$ python3 -q
>>> import numpy as np
>>> np.set_printoptions(suppress=True, linewidth=200)
>>> feats = np.load("test7.npy")
>>> feats
array([[0, 0, 1],
       [1, 0, 0],
       [0, 1, 0]])
>>> # keeps lengths
>>> O, V = np.linalg.qr(feats[:, :2])[0], np.linalg.qr(feats[:, 2:])[0]
>>> sigma = np.linalg.svd(O.T @ V, compute_uv=False)
>>> np.round(np.linalg.norm(O @ O.T - V @ V.T, 2), 2)
np.float64(1.0)
>>> np.degrees(np.arccos(sigma.clip(0, 1)))
array([90.])
>>> x = np.array([8, 9, 1])
>>> np.round(np.abs(np.linalg.eigvals(feats)), 2)
array([1., 1., 1.])
>>> np.round(np.linalg.pinv(feats), 2)
array([[0., 1., 0.],
       [0., 0., 1.],
       [1., 0., 0.]])
>>> rng = np.random.default_rng(29536)
>>> lab = rng.permutation(3)
>>> lab
array([1, 0, 2])
>>> B = feats[lab][:, lab]
>>> np.diag(B)
array([0, 0, 0])
>>> np.allclose(B, feats)
False
>>> round(float(np.linalg.det(B)), 2), round(np.linalg.det(feats[lab]), 2)
(1.0, np.float64(-1.0))
>>> x = np.array([-2, 3, 0])
>>> target = feats @ x
>>> target
array([ 0, -2,  3])
>>> np.round(np.linalg.solve(feats, target), 2)
array([-2.,  3.,  0.])
>>> np.round(np.linalg.solve(feats.T, feats[0]), 2)
array([1., 0., 0.])
>>> mat = np.load("out12.npy")
>>> mat
array([[ 4.2 , -2.03,  3.15,  1.09],
       [-2.18, -0.82, -0.58,  0.69],
       [-0.96,  4.16, -3.84, -1.  ],
       [ 3.01, -2.34,  2.34,  1.77],
       [ 0.66,  1.52,  0.16, -1.97],
       [-0.92, -0.52, -0.07,  0.12],
       [-0.9 , -0.43,  0.02,  0.1 ],
       [-0.58,  1.18, -0.45, -1.43],
       [ 0.95,  1.34, -1.36,  0.78],
       [ 2.33, -1.15,  1.86,  0.21],
       [-3.01,  2.33, -2.35, -1.72],
       [-1.14,  2.38, -0.99, -2.82],
       [ 2.25,  0.8 ,  0.64, -0.76]])
>>> D = np.linalg.norm(mat[:, None] - mat[None], axis=-1)
>>> (D + 1e9 * np.eye(13)).round(6).argmin(axis=1)
array([ 3,  5, 10,  0,  7,  6,  5,  4,  7,  3, 11,  7,  4])
>>> D.shape
(13, 13)
>>> D[2].round(6).argsort(kind="stable")[:4]
array([ 2, 10, 11,  7])
>>> np.flatnonzero(D[2] < D.mean() / 2)
array([2])
>>> x = np.array([5, 4, 3])
>>> target = feats @ x
>>> b, lr = np.zeros(3), 1 / np.linalg.norm(feats, 2) ** 2
>>> for i in range(10):
...     b -= lr * feats.T @ (feats @ b - target)
...     if i % 2 == 0: print(i, round(np.linalg.norm(feats @ b - target), 2))
... 
0 0.0
2 0.0
4 0.0
6 0.0
8 0.0
>>> b
array([5., 4., 3.])
>>> x = np.array([0, -1, -1, 1])
>>> target = mat @ x
>>> target.round(2)
array([-0.03,  2.09, -1.32,  1.77, -3.65,  0.71,  0.51, -2.16,  0.8 , -0.5 , -1.7 , -4.21, -2.2 ])
>>> np.round(np.linalg.solve(mat.T @ mat, mat.T @ target), 2) + 0
array([ 0., -1., -1.,  1.])
>>> target = target + 0.1 * rng.normal(size=13)
>>> target.round(2)
array([-0.02,  2.21, -1.32,  1.79, -3.6 ,  0.67,  0.22, -2.24,  0.78, -0.44, -1.79, -4.17, -2.26])
>>> b, *_ = np.linalg.lstsq(mat, target)
>>> np.round(mat.T @ (target - mat @ b), 2) + 0
array([0., 0., 0., 0.])
>>> b.round()
array([ 0., -1., -1.,  1.])
>>> [round(float(np.linalg.norm(np.linalg.solve(mat.T @ mat + lam * np.eye(4), mat.T @ target))), 2) for lam in (0, 1, 10, 100)]
[2.08, 1.44, 0.99, 0.3]
>>> W0 = np.load("a.npy")
>>> W0
array([[3, 2, 4],
       [3, 2, 4],
       [0, 3, 1],
       [4, 0, 5],
       [0, 2, 3],
       [5, 4, 3]])
>>> B = W0 / np.sqrt((W0 ** 2).mean(axis=1, keepdims=True))
>>> np.linalg.matrix_rank(W0 - W0.mean(axis=1, keepdims=True))
np.int64(2)
>>> np.round(W0 - W0.mean(axis=1, keepdims=True), 2)
array([[ 0.  , -1.  ,  1.  ],
       [ 0.  , -1.  ,  1.  ],
       [-1.33,  1.67, -0.33],
       [ 1.  , -3.  ,  2.  ],
       [-1.67,  0.33,  1.33],
       [ 1.  ,  0.  , -1.  ]])
>>> x = np.array([-1, -3, 0])
>>> target = W0 @ x
>>> np.round(np.linalg.pinv(W0) @ W0, 2) + 0
array([[1., 0., 0.],
       [0., 1., 0.],
       [0., 0., 1.]])
>>> np.round(np.linalg.solve(W0.T @ W0, W0.T @ target), 2) + 0
array([-1., -3.,  0.])
>>> target = target + 0.05 * rng.normal(size=6)
>>> target.round(2)
array([ -8.95,  -8.97,  -9.09,  -4.01,  -5.97, -16.94])
>>> b, *_ = np.linalg.lstsq(W0, target)
>>> b.round(2) + 0
array([-0.99, -3.01,  0.  ])
>>> b.round()
array([-1., -3., -0.])
>>> P = W0 @ np.linalg.solve(W0.T @ W0, W0.T)
>>> round(np.trace(P), 2)
np.float64(3.0)
>>> np.round(np.diag(P), 2)
array([0.21, 0.21, 0.46, 0.66, 0.6 , 0.85])
>>> np.round(np.linalg.eigvalsh(P), 2) + 0
array([0., 0., 0., 1., 1., 1.])
>>> m1 = np.load("sample11.npy")
>>> m1
array([[3., 1., 1., 1., 1.],
       [1., 3., 1., 1., 1.],
       [1., 1., 3., 1., 1.],
       [1., 1., 1., 3., 1.],
       [1., 1., 1., 1., 3.]])
>>> B = np.linalg.inv(m1)
>>> np.allclose(B, m1.T)
False
>>> np.round(np.linalg.det(m1) * B, 2)
array([[48., -8., -8., -8., -8.],
       [-8., 48., -8., -8., -8.],
       [-8., -8., 48., -8., -8.],
       [-8., -8., -8., 48., -8.],
       [-8., -8., -8., -8., 48.]])
>>> (np.abs(B) > 1e-9).astype(int)
array([[1, 1, 1, 1, 1],
       [1, 1, 1, 1, 1],
       [1, 1, 1, 1, 1],
       [1, 1, 1, 1, 1],
       [1, 1, 1, 1, 1]])
>>> round(float(np.linalg.cond(m1)), 2)
3.5
>>> np.round(m1 @ B, 2) + 0
array([[1., 0., 0., 0., 0.],
       [0., 1., 0., 0., 0.],
       [0., 0., 1., 0., 0.],
       [0., 0., 0., 1., 0.],
       [0., 0., 0., 0., 1.]])
>>> B.round(2)
array([[ 0.43, -0.07, -0.07, -0.07, -0.07],
       [-0.07,  0.43, -0.07, -0.07, -0.07],
       [-0.07, -0.07,  0.43, -0.07, -0.07],
       [-0.07, -0.07, -0.07,  0.43, -0.07],
       [-0.07, -0.07, -0.07, -0.07,  0.43]])
>>> vals, V = np.linalg.eigh(B)
>>> x = np.array([2, 3, 2, 3, -2])
>>> np.round(V * np.abs(vals) @ V.T, 2)
array([[ 0.43, -0.07, -0.07, -0.07, -0.07],
       [-0.07,  0.43, -0.07, -0.07, -0.07],
       [-0.07, -0.07,  0.43, -0.07, -0.07],
       [-0.07, -0.07, -0.07,  0.43, -0.07],
       [-0.07, -0.07, -0.07, -0.07,  0.43]])
>>> round(x @ B @ x / (x @ x), 2), np.round(vals[0], 2), round(float(vals[-1]), 2)
(np.float64(0.35), np.float64(0.14), 0.5)
>>> np.round(V * np.maximum(vals, 0) @ V.T, 2)
array([[ 0.43, -0.07, -0.07, -0.07, -0.07],
       [-0.07,  0.43, -0.07, -0.07, -0.07],
       [-0.07, -0.07,  0.43, -0.07, -0.07],
       [-0.07, -0.07, -0.07,  0.43, -0.07],
       [-0.07, -0.07, -0.07, -0.07,  0.43]])
>>> vals, V = np.linalg.eigh(m1)
>>> x = np.array([3, 3, 2, 3, 1])
>>> np.round(V * np.sqrt(vals) @ V.T, 2)
array([[1.66, 0.25, 0.25, 0.25, 0.25],
       [0.25, 1.66, 0.25, 0.25, 0.25],
       [0.25, 0.25, 1.66, 0.25, 0.25],
       [0.25, 0.25, 0.25, 1.66, 0.25],
       [0.25, 0.25, 0.25, 0.25, 1.66]])
>>> x @ m1 @ x / (x @ x), round(float(vals[0]), 2), vals[-1]
(np.float64(6.5), 2.0, np.float64(7.0))
>>> (np.sign(V[:, -1].round(6)) == np.sign(V[0, -1].round(6))).astype(int)
array([1, 1, 1, 1, 1])
>>> np.round(np.linalg.eigvalsh(m1[1:, 1:]), 2)
array([2., 2., 2., 6.])
>>> np.abs(m1).sum(axis=1).max(), np.abs(vals).max()
(np.float64(7.0), np.float64(7.0))
>>> U, sigma, VT = np.linalg.svd(m1, full_matrices=False)
>>> (sigma > 1e-8).sum()
np.int64(5)
>>> np.round(U.T @ U, 2) + 0
array([[1., 0., 0., 0., 0.],
       [0., 1., 0., 0., 0.],
       [0., 0., 1., 0., 0.],
       [0., 0., 0., 1., 0.],
       [0., 0., 0., 0., 1.]])
>>> np.allclose(U * sigma @ VT, m1)
True
>>> np.round(U.T @ m1 @ VT.T, 2) + 0
array([[7., 0., 0., 0., 0.],
       [0., 2., 0., 0., 0.],
       [0., 0., 2., 0., 0.],
       [0., 0., 0., 2., 0.],
       [0., 0., 0., 0., 2.]])
>>> np.round(np.cumsum(sigma ** 2) / np.sum(sigma ** 2), 2)
array([0.75, 0.82, 0.88, 0.94, 1.  ])
